>>> import numpy as np
>>> np.set_printoptions(precision=4, suppress=True, linewidth=100, floatmode="fixed")
>>> feats = np.array([[3, 0, 2, 2, 0, 1, 4],
...     [0, 1, 0, 0, 0, 0, 0],
...     [0, 0, 0, 3, 2, 0, 2],
...     [4, 0, 1, 0, 3, 1, 3],
...     [3, 0, 4, 4, 4, 3, 1],
...     [1, 0, 0, 4, 3, 1, 1],
...     [4, 0, 5, 4, 5, 2, 2]])
>>> f = np.array([2, 0, 2])
>>> np.polyval(f, feats[1])
array([2, 4, 2, 2, 2, 2, 2])
>>> O, vecs = np.linalg.qr(feats[:, :4])[0], np.linalg.qr(feats[:, 4:])[0]
>>> s = np.linalg.svd(O.T @ vecs, compute_uv=False)
>>> round(float(np.linalg.norm(O @ O.T - vecs @ vecs.T, 2)), 4)
1.0
>>> s
array([0.9959, 0.6624, 0.3623])
>>> U, s, vt = np.linalg.svd(feats, full_matrices=False)
>>> U.shape, s.shape, vt.shape
((7, 7), (7,), (7, 7))
>>> s / s[0]
array([1.0000, 0.3231, 0.2596, 0.1867, 0.0857, 0.0668, 0.0346])
>>> round(float(np.sqrt((s ** 2).sum())), 4), np.round(np.linalg.norm(feats), 4)
(16.5227, np.float64(16.5227))
>>> np.round(vt @ vt.T, 4) + 0
array([[1.0000, 0.0000, 0.0000, 0.0000, 0.0000, 0.0000, 0.0000],
       [0.0000, 1.0000, 0.0000, 0.0000, 0.0000, 0.0000, 0.0000],
       [0.0000, 0.0000, 1.0000, 0.0000, 0.0000, 0.0000, 0.0000],
       [0.0000, 0.0000, 0.0000, 1.0000, 0.0000, 0.0000, 0.0000],
       [0.0000, 0.0000, 0.0000, 0.0000, 1.0000, 0.0000, 0.0000],
       [0.0000, 0.0000, 0.0000, 0.0000, 0.0000, 1.0000, 0.0000],
       [0.0000, 0.0000, 0.0000, 0.0000, 0.0000, 0.0000, 1.0000]])
>>> np.cumsum(s ** 2) / np.sum(s ** 2)
array([0.8199, 0.9055, 0.9607, 0.9893, 0.9954, 0.9990, 1.0000])
>>> mat = np.load("w.npy")
>>> mat
array([[-2, -2, -2,  1,  2,  1],
       [-2, -2, -2,  1,  2,  1],
       [ 0, -1, -1, -2,  1, -2],
       [ 0,  0, -4, -1, -2,  1],
       [ 2, -1, -3, -3, -2,  3],
       [ 3, -2, -2, -6,  1,  1],
       [-3, -3, -5,  0,  1, -1],
       [ 2, -1,  1, -2,  0,  2],
       [ 0,  0,  0,  0,  0,  0],
       [ 0,  0,  0,  0,  0,  0],
       [-1,  0, -2,  1, -2,  0],
       [ 0, -4, -2, -3,  3,  1],
       [ 1,  0, -2, -2,  0,  1],
       [ 1,  1,  2, -1,  0, -2],
       [ 2, -1,  1, -2,  0,  2],
       [ 0,  0,  0,  0,  0,  0],
       [-2, -2, -2,  1,  2,  1],
       [ 0,  1,  0,  0, -2, -2],
       [ 0, -1, -1, -2,  1, -2],
       [ 0, -2, -1, -1,  0,  1],
       [ 1,  1,  2, -1,  0, -2],
       [ 1,  0, -3, -4, -1, -3],
       [ 4, -1,  0, -7,  1, -1],
       [-2, -2, -2,  1,  2,  1],
       [ 0,  0,  0,  0,  0,  0],
       [-2, -3, -3, -1,  3, -1],
       [ 0, -4, -2, -3,  3,  1],
       [-1,  0, -2,  1, -2,  0],
       [ 3,  0,  3, -3,  0,  0],
       [-1, -1,  0,  0,  2, -1],
       [ 0,  0,  0,  0,  0,  0],
       [-1,  0, -2,  1, -2,  0],
       [ 0,  0,  0,  0,  0,  0],
       [ 0,  0,  0,  0,  0,  0],
       [ 2, -1,  1, -2,  0,  2],
       [ 2, -1,  1, -2,  0,  2],
       [ 3, -2, -2, -6,  1,  1],
       [ 2, -1, -3, -3, -2,  3],
       [ 2,  1,  0, -3,  0, -1],
       [ 2, -1,  1, -2,  0,  2],
       [ 1,  1,  2, -1,  0, -2],
       [ 2, -1,  1, -2,  0,  2],
       [-1,  0, -2,  1, -2,  0],
       [ 0,  0,  0,  0,  0,  0],
       [ 0, -1, -5, -3, -1, -1]])
>>> U, s, vt = np.linalg.svd(mat, full_matrices=False)
>>> np.allclose(U * s @ vt, mat)
True
>>> np.abs(vt[0])
array([0.3722, 0.3287, 0.2988, 0.7931, 0.1120, 0.1503])
>>> np.cumsum(s ** 2) / np.sum(s ** 2)
array([0.4470, 0.7403, 0.8766, 0.9912, 1.0000, 1.0000])
>>> s / s[0]
array([1.0000, 0.8100, 0.5522, 0.5063, 0.1401, 0.0058])
>>> (s > 1e-8).sum()
np.int64(6)
>>> s
array([19.2274, 15.5744, 10.6170,  9.7341,  2.6938,  0.1118])
>>> K = np.loadtxt("layer14.csv", delimiter=",")
>>> K
array([[ -5.7386,  -7.7596,  -4.1299,   0.3209,  -0.9630,   8.7851,   4.1717,  17.2981,   4.3650,
          5.1082,  -6.0848,   0.8766,  -6.2273,  -6.0761, -15.2333],
       [ -5.0708,   0.2333,  -2.3662,  -6.3311,  -4.1884,  -1.9842,   3.0600,  -1.6252,   2.1334,
          0.3017,  -0.0864,  -0.9731,  -5.4256,  -3.7425,  -2.1468],
       [-11.7127,  -2.1657,  -0.4114,  -9.5168,  -8.8667,   0.1358,   6.1143,   1.6440,   0.0495,
         -1.8577,  -7.9037,   4.2940, -12.1575,  -5.5263,  -6.0077],
       [  1.3011,   5.7786,   3.9501,  -1.7144,  -1.5760,  -6.8576,  -1.7650, -12.6445,  -4.3564,
         -5.2368,   1.7372,   1.0506,   1.6237,   3.8066,  10.5267],
       [ -5.7395,  -2.9747,   0.0623,  -2.7947,  -2.8568,   3.1161,   3.5845,   5.7360,  -0.0475,
          0.0495,  -5.5568,   3.0059,  -5.7150,  -3.3295,  -5.7390],
       [ -1.5306,   5.3944,   2.1822,  -5.4982,  -3.0972,  -6.7533,   0.2057, -12.9649,  -2.4514,
         -4.5926,   2.3945,   0.1689,  -0.8185,   0.1991,   7.7226],
       [ -8.9674,  -3.9537, -10.0277,  -9.8286,  -6.2395,   0.3111,   6.9729,   3.9286,  10.4117,
          5.8940,   3.5689,  -7.1082,  -8.5486, -11.9326, -12.0508],
       [ -2.8322,  -1.2932,   8.6941,   3.2452,   0.3633,   3.8867,  -1.0144,   5.3318,  -8.0104,
         -5.2395, -12.4981,   9.8983,  -2.1444,   4.9185,   0.7524],
       [-10.1807,  -6.9967, -15.6311, -10.6143,  -5.5986,   1.9522,   8.5929,   9.1271,  15.4899,
         11.5116,   8.1490, -11.8989, -10.2454, -16.7071, -19.4605],
       [  4.8062,  -1.1349,  -9.7193,   0.8924,   3.0294,  -0.9401,  -0.0127,   0.3809,  10.3776,
          8.3853,  13.7760, -11.7888,   4.9710,  -4.9685,  -4.5648],
       [  6.1861,   7.6075,  11.8819,   4.4128,   1.7820,  -6.1676,  -5.8681, -13.8259, -12.4117,
         -9.5184,  -3.6698,   8.3563,   6.3073,  12.3785,  17.6010],
       [  1.1123,  -1.9970,  10.3189,   8.4703,   2.7766,   6.9564,  -2.9752,   8.3683,  -9.7972,
         -4.9952, -13.9720,  12.1998,   1.0544,   7.8709,   1.2421]])
>>> U, s, vt = np.linalg.svd(K)
>>> s
array([77.2224, 46.2847, 32.8665,  1.8101,  1.4579,  1.2583,  1.0534,  0.7068,  0.6475,  0.5410,
        0.3522,  0.2089])
>>> M2 = U[:, :3] @ np.diag(s[:3]) @ vt[:3]
>>> round(np.linalg.norm(K - M2, 2), 4), round(s[3], 4)
(np.float64(1.8101), np.float64(1.8101))
>>> np.linalg.matrix_rank(K, rtol=0.05)
np.int64(3)
>>> def softmax(z):
...     e = np.exp(z - z.max(axis=-1, keepdims=True))
...     return e / e.sum(axis=-1, keepdims=True)
... 
>>> np.round(softmax(10 * K[7]), 4) + 0
array([0.0000, 0.0000, 0.0000, 0.0000, 0.0000, 0.0000, 0.0000, 0.0000, 0.0000, 0.0000, 0.0000,
       1.0000, 0.0000, 0.0000, 0.0000])
>>> np.round(softmax(K[7] + 5), 4) + 0
array([0.0000, 0.0000, 0.2270, 0.0010, 0.0001, 0.0019, 0.0000, 0.0079, 0.0000, 0.0000, 0.0000,
       0.7569, 0.0000, 0.0052, 0.0001])
>>> softmax(K).sum(axis=1)
array([1.0000, 1.0000, 1.0000, 1.0000, 1.0000, 1.0000, 1.0000, 1.0000, 1.0000, 1.0000, 1.0000,
       1.0000])
>>> scores = K @ K.T / np.sqrt(15)
>>> softmax(scores)[7] @ K
array([  1.1123,  -1.9970,  10.3189,   8.4703,   2.7766,   6.9564,  -2.9752,   8.3683,  -9.7972,
        -4.9952, -13.9720,  12.1998,   1.0544,   7.8709,   1.2421])
>>> softmax(scores).round(6).argmax(axis=1)
array([ 8,  8,  2, 10,  0, 10,  8, 11,  8,  8, 10, 11])
>>> np.round(softmax(scores + np.triu(np.full(scores.shape, -np.inf), 1)), 4) + 0
array([[1.0000, 0.0000, 0.0000, 0.0000, 0.0000, 0.0000, 0.0000, 0.0000, 0.0000, 0.0000, 0.0000,
        0.0000],
       [0.0000, 1.0000, 0.0000, 0.0000, 0.0000, 0.0000, 0.0000, 0.0000, 0.0000, 0.0000, 0.0000,
        0.0000],
       [0.0000, 0.0000, 1.0000, 0.0000, 0.0000, 0.0000, 0.0000, 0.0000, 0.0000, 0.0000, 0.0000,
        0.0000],
       [0.0000, 0.0000, 0.0000, 1.0000, 0.0000, 0.0000, 0.0000, 0.0000, 0.0000, 0.0000, 0.0000,
        0.0000],
       [1.0000, 0.0000, 0.0000, 0.0000, 0.0000, 0.0000, 0.0000, 0.0000, 0.0000, 0.0000, 0.0000,
        0.0000],
       [0.0000, 0.0000, 0.0000, 0.4234, 0.0000, 0.5766, 0.0000, 0.0000, 0.0000, 0.0000, 0.0000,
        0.0000],
       [0.0000, 0.0000, 0.0000, 0.0000, 0.0000, 0.0000, 1.0000, 0.0000, 0.0000, 0.0000, 0.0000,
        0.0000],
       [0.0000, 0.0000, 0.0000, 0.0000, 0.0000, 0.0000, 0.0000, 1.0000, 0.0000, 0.0000, 0.0000,
        0.0000],
       [0.0000, 0.0000, 0.0000, 0.0000, 0.0000, 0.0000, 0.0000, 0.0000, 1.0000, 0.0000, 0.0000,
        0.0000],
       [0.0000, 0.0000, 0.0000, 0.0000, 0.0000, 0.0000, 0.0000, 0.0000, 0.9281, 0.0719, 0.0000,
        0.0000],
       [0.0000, 0.0000, 0.0000, 0.0000, 0.0000, 0.0000, 0.0000, 0.0000, 0.0000, 0.0000, 1.0000,
        0.0000],
       [0.0000, 0.0000, 0.0000, 0.0000, 0.0000, 0.0000, 0.0000, 0.0000, 0.0000, 0.0000, 0.0000,
        1.0000]])
>>> m1 = np.load("arr.npy")
>>> m1
array([[-0.0990, -0.1934,  0.2498, -0.6697,  0.3306,  0.3931,  0.1726, -0.3849, -0.0127],
       [-0.0990, -0.6238, -0.2882,  0.4354, -0.0662,  0.3602,  0.1632, -0.2325,  0.3370],
       [-0.0990, -0.0643,  0.0087,  0.3301,  0.0974,  0.1692, -0.1184, -0.2792, -0.8642],
       [-0.3961, -0.1283, -0.7472, -0.3904, -0.0199, -0.1294,  0.0319,  0.2327, -0.2088],
       [-0.4456,  0.2914,  0.1254,  0.1371,  0.1047,  0.6380, -0.1353,  0.4892,  0.0802],
       [-0.1485,  0.6135, -0.2618,  0.0168, -0.3839,  0.1731,  0.1354, -0.5658,  0.1299],
       [-0.3961, -0.1713,  0.1542, -0.0778, -0.1558, -0.1798, -0.7957, -0.2564,  0.1690],
       [ 0.6436, -0.0336, -0.2637, -0.2142, -0.2518,  0.4453, -0.4401,  0.0964, -0.0678],
       [ 0.1485,  0.2471, -0.3443,  0.1716,  0.7940, -0.0521, -0.2553, -0.1768,  0.1981]])
>>> x = np.array([0, 9, 1, 0, 7, 3, 8, 7, 6])
>>> np.round(np.linalg.norm(x), 4), np.round(np.linalg.norm(m1 @ x), 4)
(np.float64(17.0), np.float64(17.0))
>>> np.round(np.linalg.det(m1), 4)
np.float64(1.0)
>>> np.round(m1.T @ (m1 @ x), 4) + 0
array([0.0000, 9.0000, 1.0000, 0.0000, 7.0000, 3.0000, 8.0000, 7.0000, 6.0000])
>>> 9 - np.linalg.matrix_rank(m1 - np.eye(9), tol=1e-8)
np.int64(1)
>>> np.linalg.inv(m1)
array([[-0.0990, -0.0990, -0.0990, -0.3961, -0.4456, -0.1485, -0.3961,  0.6436,  0.1485],
       [-0.1934, -0.6238, -0.0643, -0.1283,  0.2914,  0.6135, -0.1713, -0.0336,  0.2471],
       [ 0.2498, -0.2882,  0.0087, -0.7472,  0.1254, -0.2618,  0.1542, -0.2637, -0.3443],
       [-0.6697,  0.4354,  0.3301, -0.3904,  0.1371,  0.0168, -0.0778, -0.2142,  0.1716],
       [ 0.3306, -0.0662,  0.0974, -0.0199,  0.1047, -0.3839, -0.1558, -0.2518,  0.7940],
       [ 0.3931,  0.3602,  0.1692, -0.1294,  0.6380,  0.1731, -0.1798,  0.4453, -0.0521],
       [ 0.1726,  0.1632, -0.1184,  0.0319, -0.1353,  0.1354, -0.7957, -0.4401, -0.2553],
       [-0.3849, -0.2325, -0.2792,  0.2327,  0.4892, -0.5658, -0.2564,  0.0964, -0.1768],
       [-0.0127,  0.3370, -0.8642, -0.2088,  0.0802,  0.1299,  0.1690, -0.0678,  0.1981]])
>>> [p for p in range(1, 25) if np.allclose(np.linalg.matrix_power(m1, p), np.eye(9))]
[]
